>>> import numpy as np
>>> np.set_printoptions(precision=2, suppress=True, linewidth=100)
>>> rnd = lambda a: np.round(a, 2) + 0
>>> E = np.load("a.npy")
>>> E
array([[ 2., -1.,  0.],
       [ 1., -2.,  0.],
       [ 0.,  0., -2.]])
>>> theta = np.radians(73)
>>> R = np.eye(3)
>>> R[1, 1] = R[2, 2] = np.cos(theta)
>>> R[1, 2], R[2, 1] = -np.sin(theta), np.sin(theta)
>>> rnd(R)
array([[ 1.  ,  0.  ,  0.  ],
       [ 0.  ,  0.29, -0.96],
       [ 0.  ,  0.96,  0.29]])
>>> M2 = E @ R.T
>>> print(np.allclose(np.linalg.norm(E, axis=1), np.linalg.norm(M2, axis=1)))
True
>>> rnd(np.linalg.svd(E, compute_uv=False)), rnd(np.linalg.svd(M2, compute_uv=False))
(array([3., 2., 1.]), array([3., 2., 1.]))
>>> np.allclose(E @ E.T, M2 @ M2.T)
True
>>> O = E.astype(float).copy()
>>> for j in range(3):
...     O[:, j] -= O[:, :j] @ (O[:, :j].T @ O[:, j])
...     O[:, j] /= np.linalg.norm(O[:, j])
... 
>>> rnd(O.T @ O)
array([[1., 0., 0.],
       [0., 1., 0.],
       [0., 0., 1.]])
>>> rnd(O.T @ E)
array([[ 2.24, -1.79,  0.  ],
       [ 0.  ,  1.34,  0.  ],
       [ 0.  ,  0.  ,  2.  ]])
>>> np.einsum("ii->", E)
np.float64(-2.0)
>>> rnd(np.linalg.eigvals(E).sum().real)
np.float64(-2.0)
>>> print(np.kron(np.eye(2, dtype=int), E))
[[ 2. -1.  0.  0. -0.  0.]
 [ 1. -2.  0.  0. -0.  0.]
 [ 0.  0. -2.  0.  0. -0.]
 [ 0. -0.  0.  2. -1.  0.]
 [ 0. -0.  0.  1. -2.  0.]
 [ 0.  0. -0.  0.  0. -2.]]
>>> np.einsum("ij,ji->", E, E)
np.float64(10.0)
>>> print(rnd(np.linalg.det(E[::-1])))
-6.0
>>> X = np.load("sample8.npy")
>>> X
array([[-8, -4, -3, -7, -4, -7, -9],
       [-5,  4,  4,  3,  3,  4,  4]])
>>> M2 = X[0, 0] * X[1:] - np.outer(X[1:, 0], X[0])
>>> print(M2)
[[  0 -52 -47 -59 -44 -67 -77]]
>>> print(np.flatnonzero(~M2.round(6).any(axis=1)))
[]
>>> gram = X.T @ X
>>> rnd(np.linalg.eigvalsh(gram)[::-1])
array([318.21,  72.79,   0.  ,   0.  ,   0.  ,   0.  ,   0.  ])
>>> rnd(np.linalg.svd(X, compute_uv=False) ** 2)
array([318.21,  72.79])
>>> gram
array([[89, 12,  4, 41, 17, 36, 52],
       [12, 32, 28, 40, 28, 44, 52],
       [ 4, 28, 25, 33, 24, 37, 43],
       [41, 40, 33, 58, 37, 61, 75],
       [17, 28, 24, 37, 25, 40, 48],
       [36, 44, 37, 61, 40, 65, 79],
       [52, 52, 43, 75, 48, 79, 97]])
>>> vec = np.array([-9, 0, -1, -2, 2, -1, 2])
>>> print(np.linalg.norm(X @ vec) <= np.linalg.norm(X, 2) * np.linalg.norm(vec) + 1e-9)
True
>>> X @ (2 * vec)
array([140,  90])
>>> data = np.array([[-0.5, 1.4, -1.3, 0.1],
...     [-1.4, 0.9, 0.0, 0.5],
...     [1.1, -2.0, -1.5, 1.0],
...     [-0.2, -2.1, 0.4, -0.5],
...     [-0.8, -1.0, 0.0, -1.4]])
>>> data[:, 1] *= 3
>>> rnd(data)
array([[-0.5,  4.2, -1.3,  0.1],
       [-1.4,  2.7,  0. ,  0.5],
       [ 1.1, -6. , -1.5,  1. ],
       [-0.2, -6.3,  0.4, -0.5],
       [-0.8, -3. ,  0. , -1.4]])
>>> M2 = np.array([[3, -1], [0, -3], [0, 2], [1, -1], [-2, 1], [-1, 3], [-2, 2]])
>>> np.einsum("ij,ij->i", X, X)
array([284, 107])
>>> np.linalg.matrix_rank(np.vstack([X, M2.T]))
np.int64(4)
>>> print(X @ M2)
[[  2 -22]
 [-30  21]]
>>> print(np.einsum("ik,kj->ij", X, M2))
[[  2 -22]
 [-30  21]]
>>> print(np.einsum("ij->j", X))
[-13   0   1  -4  -1  -3  -5]
>>> M2 = np.c_[data[:, :2] @ np.array([[0, 2], [3, 0]]), np.array([0, 1, 2, -2, -2])]
>>> rnd(M2)
array([[ 12.6,  -1. ,   0. ],
       [  8.1,  -2.8,   1. ],
       [-18. ,   2.2,   2. ],
       [-18.9,  -0.4,  -2. ],
       [ -9. ,  -1.6,  -2. ]])
>>> np.linalg.matrix_rank(M2)
np.int64(3)
>>> m1 = np.diag(5 * np.array([0, 2, 1])) + np.array([[-2, -2, -1], [2, 2, 2], [-1, -3, -3]])
>>> m1
array([[-2, -2, -1],
       [ 2, 12,  2],
       [-1, -3,  2]])
>>> # row 1 is much longer than the rest
>>> rnd(np.linalg.norm(m1, 1)), rnd(np.linalg.norm(m1, np.inf))
(np.float64(17.0), np.float64(16.0))
>>> np.linalg.norm(m1, axis=1).argmax()
np.int64(1)
>>> rnd(np.linalg.norm(m1, axis=1))
array([ 3.  , 12.33,  3.74])
>>> F = np.load("w.npy")
>>> F
array([[1.  , 0.9 , 0.81],
       [0.9 , 1.  , 0.9 ],
       [0.81, 0.9 , 1.  ]])
>>> vals, vecs = np.linalg.eigh(F)
>>> vals.sum(), np.trace(F)
(np.float64(3.0), np.float64(3.0))
>>> rnd(vecs.T @ vecs)
array([[1., 0., 0.],
       [0., 1., 0.],
       [0., 0., 1.]])
>>> np.unique(vals.round(6) + 0, return_counts=True)[1]
array([1, 1, 1])
>>> print(rnd(np.linalg.eigvalsh(F + 5 * np.eye(3))))
[5.07 5.19 7.74]
>>> rnd(np.linalg.svd(F, compute_uv=False))
array([2.74, 0.19, 0.07])
>>> np.abs(vecs[:, -1]).round(6).argmax()
np.int64(1)
>>> [round(float(x), 2) for x in np.linalg.svd(F, compute_uv=False)[:3]]
[2.74, 0.19, 0.07]
>>> rnd(np.linalg.norm(F, 2) / np.linalg.norm(F))
np.float64(1.0)
>>> print(rnd(np.abs(np.linalg.svd(F)[2][-1])))
[0.42 0.81 0.42]
>>> Uu, sv, vt = np.linalg.svd(F)
>>> rnd(sv)
array([2.74, 0.19, 0.07])
>>> M2 = Uu[:, :1] @ np.diag(sv[:1]) @ vt[:1]
>>> np.linalg.matrix_rank(F, rtol=0.05)
np.int64(2)
>>> print(rnd(np.linalg.norm(F - M2) / np.linalg.norm(F)))
0.07
>>> np.linalg.matrix_rank(M2)
np.int64(1)
>>> vec = np.ones(3)
>>> for _ in range(3):
...     vec = F @ vec
...     vec /= np.linalg.norm(vec)
...     print(round(vec @ F @ vec, 2))
... 
2.74
2.74
2.74
>>> rnd(np.linalg.eigvalsh(F)[-1])
np.float64(2.74)
>>> A = np.array([[-3, 2, 2, -2, 3],
...     [0, 3, -2, 3, 1],
...     [-1, 3, -3, 0, 3],
...     [3, -3, 3, -2, -2],
...     [0, 3, -2, -1, 0]])
>>> A
array([[-3,  2,  2, -2,  3],
       [ 0,  3, -2,  3,  1],
       [-1,  3, -3,  0,  3],
       [ 3, -3,  3, -2, -2],
       [ 0,  3, -2, -1,  0]])
>>> u = np.array([-3, 1])
>>> np.cross(X[0, :3], X[1, :3])
array([ -4,  47, -52])
>>> np.polyval(u, X[0])
array([25, 13, 10, 22, 13, 22, 28])
>>> rng = np.random.default_rng(782)
>>> M2 = A + rng.integers(-2, 3, (5, 2)) @ rng.integers(-2, 3, (2, 5))
>>> M2
array([[ 1, -2,  4, -6,  9],
       [ 0,  1, -3,  5,  2],
       [-1,  7, -1, -4,  1],
       [ 3,  1,  5, -6, -4],
       [ 1,  1, -2, -1,  2]])
>>> rnd(np.linalg.svd(M2 - A, compute_uv=False))
array([10.48,  8.79,  0.  ,  0.  ,  0.  ])
>>> np.abs(M2 - A).sum(axis=1)
array([20,  6, 12, 12,  5])
